$ python3 -q
>>> import numpy as np
>>> np.set_printoptions(precision=4, suppress=True, linewidth=100, sign=" ")
>>> arr = np.loadtxt("layer3.csv", delimiter=",")
>>> print(arr)
[[ 0.2743  0.2831 -1.0746  1.0222]
 [-0.0982 -0.0902  0.5085 -0.4246]
 [-0.212  -0.6578  0.7339 -0.834 ]
 [-0.3077 -0.3614  1.2579 -1.2288]
 [-0.2238 -0.0563  0.85   -0.7686]
 [ 0.0774  0.3077  0.2589  0.0005]]
>>> t = np.radians(90)
>>> r_ = np.eye(4)
>>> r_[1, 1] = r_[0, 0] = np.cos(t)
>>> r_[1, 0], r_[0, 1] = -np.sin(t), np.sin(t)
>>> print(r_.round(4) + 0)
[[ 0.  1.  0.  0.]
 [-1.  0.  0.  0.]
 [ 0.  0.  1.  0.]
 [ 0.  0.  0.  1.]]
>>> M2 = arr @ r_.T
>>> print(np.round(np.linalg.det(r_), 4), np.trace(r_))
1.0 2.0
>>> print(M2)
[[ 0.2831 -0.2743 -1.0746  1.0222]
 [-0.0902  0.0982  0.5085 -0.4246]
 [-0.6578  0.212   0.7339 -0.834 ]
 [-0.3614  0.3077  1.2579 -1.2288]
 [-0.0563  0.2238  0.85   -0.7686]
 [ 0.3077 -0.0774  0.2589  0.0005]]
>>> print(np.abs(M2 - arr).max(axis=0))
[ 0.4458  0.8698  0.      0.    ]
>>> W0 = np.vander(np.arange(6) - 2, 4, increasing=True)
>>> print(W0)
[[ 1 -2  4 -8]
 [ 1 -1  1 -1]
 [ 1  0  0  0]
 [ 1  1  1  1]
 [ 1  2  4  8]
 [ 1  3  9 27]]
>>> proj = arr @ np.linalg.solve(arr.T @ arr, arr.T)
>>> print(np.diag(proj))
[ 0.343   0.3041  0.8833  0.93    0.6098  0.9297]
>>> print(np.round(np.trace(proj), 4))
4.0
>>> print(np.allclose(proj @ proj, proj))
True
>>> rng = np.random.default_rng(31)
>>> lab = rng.permutation(4)
>>> M2 = W0[:, lab] * rng.choice([-1, 1], 4)
>>> print(M2)
[[  2   1   4   8]
 [  1   1   1   1]
 [  0   1   0   0]
 [ -1   1   1  -1]
 [ -2   1   4  -8]
 [ -3   1   9 -27]]
>>> Uu, _, Vh = np.linalg.svd(W0.T @ M2)
>>> print(np.round(np.linalg.lstsq(W0, M2)[0], 4) + 0)
[[ 0.  1.  0.  0.]
 [-1.  0.  0.  0.]
 [ 0.  0.  1.  0.]
 [ 0.  0.  0. -1.]]
>>> print(np.round(Uu @ Vh, 4) + 0)
[[ 0.  1.  0.  0.]
 [-1.  0.  0.  0.]
 [ 0.  0.  1.  0.]
 [ 0.  0.  0. -1.]]
>>> print(lab)
[ 1  0  2  3]
>>> M2 = np.c_[W0[:, :2] @ np.array([[0, 2], [3, 2]]), np.array([2, -1, 2, -2, 2, 3])]
>>> print(M2)
[[-6 -2  2]
 [-3  0 -1]
 [ 0  2  2]
 [ 3  4 -2]
 [ 6  6  2]
 [ 9  8  3]]
>>> print(np.linalg.matrix_rank(np.c_[W0, M2]))
5
>>> print(np.round(np.linalg.norm(M2 - W0 @ np.linalg.lstsq(W0, M2)[0], axis=0), 4) + 0)
[ 0.      0.      3.4226]
>>> vec = np.array([3, 3, 1, 3])
>>> a = np.maximum(arr @ vec, 0)
>>> print(arr * (a > 1e-9)[:, None])
[[ 0.2743  0.2831 -1.0746  1.0222]
 [-0.     -0.      0.     -0.    ]
 [-0.     -0.      0.     -0.    ]
 [-0.     -0.      0.     -0.    ]
 [-0.     -0.      0.     -0.    ]
 [ 0.0774  0.3077  0.2589  0.0005]]
>>> print(np.maximum(arr @ vec, 0) - np.maximum(-arr @ vec, 0))
[ 3.6642 -1.3305 -4.3775 -4.4358 -2.2961  1.4157]
>>> print(a)
[ 3.6642  0.      0.      0.      0.      1.4157]
>>> M = np.load("x.npy")
>>> print(M)
[[-1  3  5  1]
 [ 0  0 -2 -5]
 [ 0  0 -3  0]
 [ 0  0  0  3]]
>>> M2 = np.array([[2, -2, 0], [2, 1, 2], [-1, -1, 0], [-1, 1, 2]])
>>> print(np.linalg.matrix_rank(M @ M2))
3
>>> print(np.einsum("ij->j", M))
[-1  3  0 -1]
>>> print(np.linalg.matrix_rank(np.vstack([M, M2.T])))
4
>>> print(np.einsum("ij,ij->i", M, M))
[ 36  29   9   9]
>>> print(np.einsum("ik,kj->ij", M, M2))
[[ -2   1   8]
 [  7  -3 -10]
 [  3   3   0]
 [ -3   3   6]]
>>> print(np.vstack([M, M2.T]).shape)
(7, 4)
>>> M2 = np.array([[2, 0, -8, 0]])
>>> J = M2.T @ M2
>>> print(J)
[[  4   0 -16   0]
 [  0   0   0   0]
 [-16   0  64   0]
 [  0   0   0   0]]
>>> rk = np.linalg.matrix_rank(J)
>>> print(rk)
1
>>> null = np.linalg.svd(J)[2][rk:].T
>>> print(null @ null.T)
[[ 0.9412  0.      0.2353  0.    ]
 [ 0.      1.      0.      0.    ]
 [ 0.2353  0.      0.0588  0.    ]
 [ 0.      0.      0.      1.    ]]
>>> print([int(np.linalg.matrix_rank(np.delete(J, i, axis=0))) for i in range(4)])
[1, 1, 1, 1]
>>> print([int(np.linalg.matrix_rank(J[:i])) for i in range(1, len(J) + 1)])
[1, 1, 1, 1]
>>> print(np.linalg.matrix_rank(J.T @ J), np.linalg.matrix_rank(J @ J.T))
1 1
>>> print(np.allclose(J @ null, 0))
True
>>> print([int(np.linalg.matrix_rank(J[:, :j + 1])) for j in range(4)])
[1, 1, 1, 1]
>>> print([round(float(x), 4) for x in np.linalg.svd(J, compute_uv=False)[:3]])
[68.0, 0.0, 0.0]
>>> print(np.round(np.linalg.norm(J, 2) / np.linalg.norm(J), 4))
1.0
>>> print(np.argsort(-np.linalg.norm(J, axis=0).round(6), kind="stable")[:3])
[ 2  0  1]
>>> print(np.linalg.matrix_rank(J))
1
>>> np.linalg.rank(J)
Traceback (most recent call last):
  File "<python-input-61>", line 1, in <module>
    np.linalg.rank(J)
    ^^^^^^^^^^^^^^
AttributeError: module 'numpy.linalg' has no attribute 'rank'
>>> print(J.shape)
(4, 4)
>>> print(np.unravel_index(np.abs(J).argmax(), J.shape))
(np.int64(2), np.int64(2))
>>> print(J.sum(axis=0))
[-12   0  48   0]
>>> print(np.diff(J, axis=0))
[[ -4   0  16   0]
 [-16   0  64   0]
 [ 16   0 -64   0]]
>>> w, V = np.linalg.eigh(J)
>>> print(w.sum(), np.trace(J))
68.0 68
>>> print(np.linalg.eigvalsh(J + 3 * np.eye(4)))
[  3.   3.   3.  71.]
>>> print(w)
[  0.   0.   0.  68.]
>>> W = np.array([[1, -1, 3], [-2, -1, 1], [1, 3, -3], [0, -1, -3]])
>>> b = np.array([3, -3, 3])
>>> hid = np.maximum(J @ W + b, 0)
>>> print((hid > 0).mean(axis=0))
[ 0.75  0.25  0.75]
>>> print(hid)
[[   0    0   63]
 [   3    0    3]
 [  51  205    0]
 [   3    0    3]]
>>> cent = np.array([[1, 3, 2], [0, 1, 0], [2, 3, 3]])
>>> print(hid @ cent)
[[ 126  189  189]
 [   9   18   15]
 [  51  358  102]
 [   9   18   15]]
>>> E = np.load("sample19.npy")
>>> print(E)
[[ 0.6604 -0.3396 -0.566  -0.3396 -0.1132]
 [-0.3396  0.6604 -0.566  -0.3396 -0.1132]
 [-0.566  -0.566   0.0566 -0.566  -0.1887]
 [-0.3396 -0.3396 -0.566   0.6604 -0.1132]
 [-0.1132 -0.1132 -0.1887 -0.1132  0.9623]]
>>> print(round(np.linalg.norm(E[4] - E[2]), 4))
1.4142
>>> print(round(E[4] @ E[2], 4))
-0.0
>>> print(np.linalg.norm(E, axis=0))
[ 1.  1.  1.  1.  1.]
>>> print(round(float(np.linalg.norm(E[4], 1)), 4), np.round(np.linalg.norm(E[4], np.inf), 4))
1.4906 0.9623
>>> print(round(float(np.linalg.norm(E) ** 2 / np.linalg.norm(E, 2) ** 2), 4))
5.0
>>> print(round(float(np.linalg.norm(E, 1)), 4), round(float(np.linalg.norm(E, np.inf)), 4))
2.0189 2.0189
>>> print(round(np.linalg.norm(E, "nuc"), 4))
5.0
>>> M2 = np.array([[3, 1, 2, 2], [2, 0, 0, 3], [1, 2, 0, 0], [2, 3, 1, 3], [3, 1, 2, 1]])
>>> mat = M2.T @ M2
>>> print(mat)
[[ 27  14  14  21]
 [ 14  15   7  12]
 [ 14   7   9   9]
 [ 21  12   9  23]]
>>> Lm = np.linalg.cholesky(mat)
>>> print(Lm)
[[ 5.1962  0.      0.      0.    ]
 [ 2.6943  2.7822  0.      0.    ]
 [ 2.6943 -0.0932  1.3161  0.    ]
 [ 4.0415  0.3994 -1.407   2.1278]]
>>> print(np.diag(Lm) ** 2)
[ 27.       7.7407   1.7321   4.5276]
>>> vec = np.ones(4)
>>> for _ in range(7):
...     vec = mat @ vec
...     vec /= np.linalg.norm(vec)
...     print(round(vec @ mat @ vec, 4))
... 
60.8065
60.8228
60.8229
60.8229
60.8229
60.8229
60.8229
>>> print(vec)
[ 0.6483  0.3953  0.3263  0.563 ]
>>> m1 = np.load("w.npy")
>>> print(m1)
[[ 0.2256  3.3187 -0.6499  0.0913]
 [-2.5467 -0.5741  0.5817 -1.1714]
 [-1.3683 -0.9676  0.7495 -2.4322]
 [-1.3061  1.5456 -2.1612  1.9174]
 [-0.6821 -0.1595 -1.4714 -1.3373]]
>>> print(m1.reshape(-1, 2))
[[ 0.2256  3.3187]
 [-0.6499  0.0913]
 [-2.5467 -0.5741]
 [ 0.5817 -1.1714]
 [-1.3683 -0.9676]
 [ 0.7495 -2.4322]
 [-1.3061  1.5456]
 [-2.1612  1.9174]
 [-0.6821 -0.1595]
 [-1.4714 -1.3373]]
>>> print(m1.reshape(2, -1))
[[ 0.2256  3.3187 -0.6499  0.0913 -2.5467 -0.5741  0.5817 -1.1714 -1.3683 -0.9676]
 [ 0.7495 -2.4322 -1.3061  1.5456 -2.1612  1.9174 -0.6821 -0.1595 -1.4714 -1.3373]]
>>> print(m1.ravel(order="F"))
[ 0.2256 -2.5467 -1.3683 -1.3061 -0.6821  3.3187 -0.5741 -0.9676  1.5456 -0.1595 -0.6499  0.5817
  0.7495 -2.1612 -1.4714  0.0913 -1.1714 -2.4322  1.9174 -1.3373]
>>> blk = m1.reshape(5, 2, -1)
>>> print(np.einsum("ihd,jhd->hij", blk, blk).shape)
(2, 5, 5)
>>> print(blk.transpose(1, 0, 2))
[[[ 0.2256  3.3187]
  [-2.5467 -0.5741]
  [-1.3683 -0.9676]
  [-1.3061  1.5456]
  [-0.6821 -0.1595]]

 [[-0.6499  0.0913]
  [ 0.5817 -1.1714]
  [ 0.7495 -2.4322]
  [-2.1612  1.9174]
  [-1.4714 -1.3373]]]
